$ python3 -q
>>> import numpy as np
>>> from numpy import linalg as LA
>>> np.set_printoptions(suppress=True, linewidth=120)
>>> def tidy(a):
...     return np.round(a, 2) + 0
... 
>>> mat = np.load("a.npy")
>>> mat
array([[0, 1, 1, 0, 0],
       [1, 0, 0, 0, 0],
       [1, 0, 0, 0, 0],
       [0, 0, 0, 0, 1],
       [0, 0, 0, 1, 0]])
>>> # 2 blocks once reordered
>>> [round(float(LA.det(mat[:i, :i])), 2) + 0 for i in range(1, 6)]
[0.0, -1.0, 0.0, 0.0, 0.0]
>>> tidy(LA.eigvalsh(mat).min())
np.float64(-1.41)
>>> x = np.array([0, 2, 2, 0, 0])
>>> mat @ (2 * x)
array([8, 0, 0, 0, 0])
>>> (mat @ x).argmax()
np.int64(0)
>>> np.einsum("ij,j->i", mat, x)
array([4, 0, 0, 0, 0])
>>> mat @ x
array([4, 0, 0, 0, 0])
>>> np.argwhere(np.triu(mat))
array([[0, 1],
       [0, 2],
       [3, 4]])
>>> mat.sum(axis=0)
array([2, 1, 1, 1, 1])
>>> low = np.diag(mat.sum(axis=1)) - mat
>>> low @ np.ones(5)
array([0., 0., 0., 0., 0.])
>>> round(LA.det(low[1:, 1:]))
0
>>> (LA.eigvalsh(low) < 1e-8).sum()
np.int64(2)
>>> feats = np.maximum(np.array([[0],
...     [3],
...     [3],
...     [2],
...     [0],
...     [5],
...     [4],
...     [3],
...     [4],
...     [4],
...     [3],
...     [4],
...     [5],
...     [2],
...     [2],
...     [2],
...     [1],
...     [1],
...     [1],
...     [2],
...     [1],
...     [5],
...     [4]]) @ np.array([[3, 1, 4]]) + np.array([2, 0, 0]), 0)
>>> feats
array([[ 2,  0,  0],
       [11,  3, 12],
       [11,  3, 12],
       [ 8,  2,  8],
       [ 2,  0,  0],
       [17,  5, 20],
       [14,  4, 16],
       [11,  3, 12],
       [14,  4, 16],
       [14,  4, 16],
       [11,  3, 12],
       [14,  4, 16],
       [17,  5, 20],
       [ 8,  2,  8],
       [ 8,  2,  8],
       [ 8,  2,  8],
       [ 5,  1,  4],
       [ 5,  1,  4],
       [ 5,  1,  4],
       [ 8,  2,  8],
       [ 5,  1,  4],
       [17,  5, 20],
       [14,  4, 16]])
>>> Xs = feats - feats.mean(axis=1)
Traceback (most recent call last):
  File "<python-input-22>", line 1, in <module>
    Xs = feats - feats.mean(axis=1)
         ~~~~~~^~~~~~~~~~~~~~~~~~~~
ValueError: operands could not be broadcast together with shapes (23,3) (23,) 
>>> Xs = feats - feats.mean(axis=0)
>>> Uu, sv, VT = LA.svd(Xs, full_matrices=False)
>>> tidy(sv)
array([37.2,  0. ,  0. ])
>>> (sv ** 2).sum() ** 2 / (sv ** 4).sum()
np.float64(1.0)
>>> tidy(Xs.mean(axis=0))
array([0., 0., 0.])
>>> Uu, sv, VT = LA.svd(feats)
>>> vecs = VT[:(sv > 1e-8).sum()]
>>> rng = np.random.default_rng(824052)
>>> x = feats[9] + 4 * feats[20] + rng.integers(2) * np.eye(3)[0]
>>> x
array([34.,  8., 32.])
>>> tidy(LA.norm(x - vecs.T @ vecs @ x))
np.float64(0.0)
>>> tidy(np.diag(vecs.T @ vecs))
array([1.  , 0.06, 0.94])
>>> tidy(vecs.T @ vecs)
array([[1.  , 0.  , 0.  ],
       [0.  , 0.06, 0.24],
       [0.  , 0.24, 0.94]])
>>> W0 = np.load("block5.npy")
>>> W0
array([[-1.,  4.,  0.],
       [ 4., -1.,  4.],
       [ 0.,  4.,  0.]])
>>> # symmetric, so the eigenvalues are real
>>> P = np.triu(np.array([[2, 3, 1], [3, 2, 3], [3, 1, 2]]), 1) + np.eye(3)
>>> B = P @ W0 @ LA.inv(P)
>>> LA.matrix_rank(B)
np.int64(3)
>>> tidy(np.poly(B))
array([  1.,   2., -31., -16.])
>>> w, vecs = LA.eig(W0)
>>> tidy(np.prod(w))
np.float64(16.0)
>>> tidy(np.sort(LA.eigvals(W0 @ W0)))
array([ 0.25, 24.37, 41.38])
>>> tidy(w)
array([-6.43, -0.5 ,  4.94])
>>> Uu, sv, VT = LA.svd(mat)
>>> vecs = VT[:(sv > 1e-8).sum()]
>>> x = mat[4] + 3 * mat[1] + rng.integers(2) * np.eye(5)[4]
>>> x
array([3., 0., 0., 1., 0.])
>>> tidy(LA.norm(x - vecs.T @ vecs @ x))
np.float64(0.0)
>>> tidy(vecs.T @ vecs)
array([[1. , 0. , 0. , 0. , 0. ],
       [0. , 0.5, 0.5, 0. , 0. ],
       [0. , 0.5, 0.5, 0. , 0. ],
       [0. , 0. , 0. , 1. , 0. ],
       [0. , 0. , 0. , 0. , 1. ]])
>>> labels = rng.permutation(3)
>>> B = W0[:, labels] * rng.choice([-1, 1], 3)
>>> B
array([[-1., -4.,  0.],
       [ 4.,  1.,  4.],
       [ 0., -4.,  0.]])
>>> Uu, _, VT = LA.svd(W0.T @ B)
>>> labels
array([0, 1, 2])
>>> tidy(Uu @ VT)
array([[ 1.,  0.,  0.],
       [ 0., -1.,  0.],
       [ 0.,  0.,  1.]])
>>> J = np.loadtxt("w.csv", delimiter=",")
>>> J
array([[  2.74, -21.94,   9.91, -10.4 ],
       [ 24.33, -36.14,  18.96, -16.42],
       [  2.12, -21.82,  11.22,  -9.42],
       [  2.54, -21.41,   9.12,  -9.18],
       [ 27.43, -36.06,  18.45, -16.91],
       [  3.61, -21.53,   9.11,  -8.73],
       [ 24.69, -38.28,  17.89, -16.15],
       [  2.4 , -21.2 ,   9.43, -10.45],
       [ 26.07, -33.62,  16.49, -14.9 ],
       [  2.02, -22.79,  10.18,  -9.61],
       [  2.43, -20.92,  10.23,  -9.86],
       [ 26.36, -35.91,  16.6 , -16.28],
       [ 28.45, -35.23,  16.26, -16.83],
       [ 25.16, -35.19,  19.  , -15.66],
       [ 25.69, -37.14,  17.26, -15.36]])
>>> Xs = J - J.mean(axis=0)
>>> Uu, sv, VT = LA.svd(Xs, full_matrices=False)
>>> np.abs(Uu[:, 0]).argmax()
np.int64(3)
>>> tidy((sv ** 2).sum() ** 2 / (sv ** 4).sum())
np.float64(1.02)
>>> (np.sign(Uu[:, 0]) == np.sign(Uu[0, 0])).astype(int)
array([1, 0, 1, 1, 0, 1, 0, 1, 0, 1, 1, 0, 0, 0, 0])
>>> tidy(sv ** 2 / (sv ** 2).sum())
array([0.99, 0.01, 0.  , 0.  ])
>>> x = np.array([5, 0, 4, 5])
>>> y = J @ x
>>> tidy(LA.lstsq(J, y)[0])
array([5., 0., 4., 5.])
>>> y = y + 0.05 * rng.normal(size=15)
>>> tidy(y)
array([  1.34, 115.35,   8.41,   3.31, 126.49,  10.76, 114.37,  -2.49, 121.85,   2.74,   3.87, 116.84, 123.2 , 123.44,
       120.67])
>>> beta, *_ = LA.lstsq(J, y)
>>> beta.round()
array([5., 0., 4., 5.])
>>> tidy(LA.norm(y - J @ beta))
np.float64(0.19)
>>> labels = J[:, 2] > np.median(J[:, 2])
>>> r0 = J[labels].mean(axis=0) - J[~labels].mean(axis=0)
>>> np.argsort(-np.abs(r0).round(6), kind="stable")
array([0, 1, 2, 3])
>>> ((J - J.mean(axis=0)) @ r0 > 0).astype(int)
array([0, 1, 0, 0, 1, 0, 1, 0, 1, 0, 0, 1, 1, 1, 1])
>>> tidy(r0)
array([ 19.89, -12.69,   7.12,  -5.39])
>>> data = np.array([[1, -2, -3, 2, -1],
...     [-2, -2, -1, -1, -1],
...     [3, 2, 1, 2, 0],
...     [2, 2, 1, -1, -1]])
>>> data[-1] = data[0] + -2 * data[1]
>>> data
array([[ 1, -2, -3,  2, -1],
       [-2, -2, -1, -1, -1],
       [ 3,  2,  1,  2,  0],
       [ 5,  2, -1,  4,  1]])
>>> rk = LA.matrix_rank(data)
>>> rk
np.int64(3)
>>> N = LA.svd(data)[2][rk:].T
>>> np.allclose(data @ N, 0)
True
>>> N.shape
(5, 2)
>>> LA.matrix_rank(data.T @ data), LA.matrix_rank(data @ data.T)
(np.int64(3), np.int64(3))
>>> [int(LA.matrix_rank(data[:i])) for i in range(1, len(data) + 1)]
[1, 2, 3, 3]
>>> B = data[0, 0] * data[1:] - np.outer(data[1:, 0], data[0])
>>> B
array([[ 0, -6, -7,  3, -3],
       [ 0,  8, 10, -4,  3],
       [ 0, 12, 14, -6,  6]])
>>> data[:, 0] / data[0, 0]
array([ 1., -2.,  3.,  5.])
>>> rk = LA.matrix_rank(B)
>>> rk
np.int64(2)
>>> N = LA.svd(B)[2][rk:].T
>>> [int(LA.matrix_rank(np.delete(B, i, axis=0))) for i in range(3)]
[2, 1, 2]
>>> B = data / LA.norm(data, axis=1, keepdims=True)
>>> cov = B @ B.T
>>> tidy(cov)
array([[ 1.  ,  0.28,  0.  ,  0.37],
       [ 0.28,  1.  , -0.92, -0.79],
       [ 0.  , -0.92,  1.  ,  0.89],
       [ 0.37, -0.79,  0.89,  1.  ]])
>>> tidy(np.degrees(np.arccos(np.clip(cov[0, 1], -1, 1))))
np.float64(73.94)
>>> m1 = np.load("layer3.npy")
>>> m1
array([[ 0. ,  0.5, -2. ,  0. ],
       [-1.3, -0.7,  1.3, -2. ],
       [ 0. , -0.9, -1.4,  0.3],
       [-0.7,  0. , -0.7,  1.4]])
>>> B = np.array([[-2, 3], [0, -1], [-3, 2], [-1, -2]])
>>> LA.matrix_rank(np.vstack([m1, B.T]))
np.int64(4)
>>> tidy(np.einsum("ij->j", m1))
array([-2. , -1.1, -2.8, -0.3])
>>> tidy(np.einsum("ik,kj->ij", m1, B))
array([[ 6. , -4.5],
       [ 0.7,  3.4],
       [ 3.9, -2.5],
       [ 2.1, -6.3]])
>>> tidy(np.einsum("ij,ij->i", m1, m1))
array([4.25, 7.87, 2.86, 2.94])
>>> tidy(B.T @ m1.T)
array([[ 6. ,  0.7,  3.9,  2.1],
       [-4.5,  3.4, -2.5, -6.3]])
>>> tidy(np.einsum("ik,kj->ji", m1, B))
array([[ 6. ,  0.7,  3.9,  2.1],
       [-4.5,  3.4, -2.5, -6.3]])
>>> np.unravel_index(np.abs(m1).argmax(), m1.shape)
(np.int64(0), np.int64(2))
>>> np.zeros(4, 4)
Traceback (most recent call last):
  File "<python-input-111>", line 1, in <module>
    np.zeros(4, 4)
    ~~~~~~~~^^^^^^
TypeError: Cannot interpret '4' as a data type
>>> np.abs(m1).max()
np.float64(2.0)
>>> tidy(LA.svd(m1, compute_uv=False))
array([3.44, 1.84, 1.34, 0.95])
>>> m1.shape
(4, 4)
>>> tidy(LA.norm(m1))
np.float64(4.23)
>>> x = np.array([-1, 0, -3, 3])
>>> y = m1 @ x
>>> tidy(y)
array([ 6. , -8.6,  5.1,  7. ])
>>> tidy(LA.solve(m1, y + m1[:, 3]))
array([-1.,  0., -3.,  4.])
>>> tidy(LA.solve(m1.T, m1[2]))
array([0., 0., 1., 0.])
>>> tidy(LA.solve(m1, 4 * y))
array([ -4.,   0., -12.,  12.])
>>> tidy(LA.solve(m1, m1[:, 0]))
array([1., 0., 0., 0.])
>>> arr = np.array([[0.5, 0.0, 0.5], [0.42, 0.26, 0.32], [0.1, 0.0, 0.9]])
>>> # rows sum to 1
>>> arr @ np.ones(3)
array([1., 1., 1.])
>>> pr = np.eye(3)[0]
>>> for _ in range(6):
...     pr = pr @ arr
...     print(pr.round(2))
... 
[0.5 0.  0.5]
[0.3 0.  0.7]
[0.22 0.   0.78]
[0.19 0.   0.81]
[0.18 0.   0.82]
[0.17 0.   0.83]
>>> O = m1.astype(float).copy()
>>> for j in range(4):
...     O[:, j] -= O[:, :j] @ (O[:, :j].T @ O[:, j])
...     O[:, j] /= LA.norm(O[:, j])
... 
>>> tidy(O.T @ m1)
array([[ 1.48,  0.62, -0.81,  1.1 ],
       [ 0.  ,  1.08, -0.14,  0.42],
       [ 0.  ,  0.  ,  2.73, -1.12],
       [ 0.  ,  0.  ,  0.  ,  1.85]])
>>> tidy(O.T @ O)
array([[1., 0., 0., 0.],
       [0., 1., 0., 0.],
       [0., 0., 1., 0.],
       [0., 0., 0., 1.]])
>>> K = np.array([[-7, -5, -5, 0, -4],
...     [-6, -4, -4, 1, -3],
...     [-7, -5, -5, 0, -4],
...     [-7, -5, -5, 0, -4],
...     [-7, -5, -5, 0, -4]])
>>> B = np.array([[0, 2, 1], [5, -4, 5], [0, 5, 4], [5, -1, 1], [-3, -5, 4]])
>>> np.einsum("ij->j", K)
array([-34, -24, -24,   1, -19])
>>> np.einsum("ik,kj->ij", K, B)
array([[-13,   1, -68],
       [ -6,  -2, -53],
       [-13,   1, -68],
       [-13,   1, -68],
       [-13,   1, -68]])
>>> K @ B
array([[-13,   1, -68],
       [ -6,  -2, -53],
       [-13,   1, -68],
       [-13,   1, -68],
       [-13,   1, -68]])
>>> LA.lstsq(K[:-1].T, K[-1])[2]
np.int32(2)
>>> tidy(np.trace(LA.pinv(K) @ K))
np.float64(2.0)
>>> np.abs(np.diag(LA.qr(K)[1])) > 1e-9
array([ True,  True, False, False, False])
>>> x = np.array([2, 4, 9, 9, 4])
>>> h = np.maximum(K @ x, 0)
>>> np.tanh(K @ x)
array([-1., -1., -1., -1., -1.])
>>> K.T @ h
array([0, 0, 0, 0, 0])
>>> h
array([0, 0, 0, 0, 0])
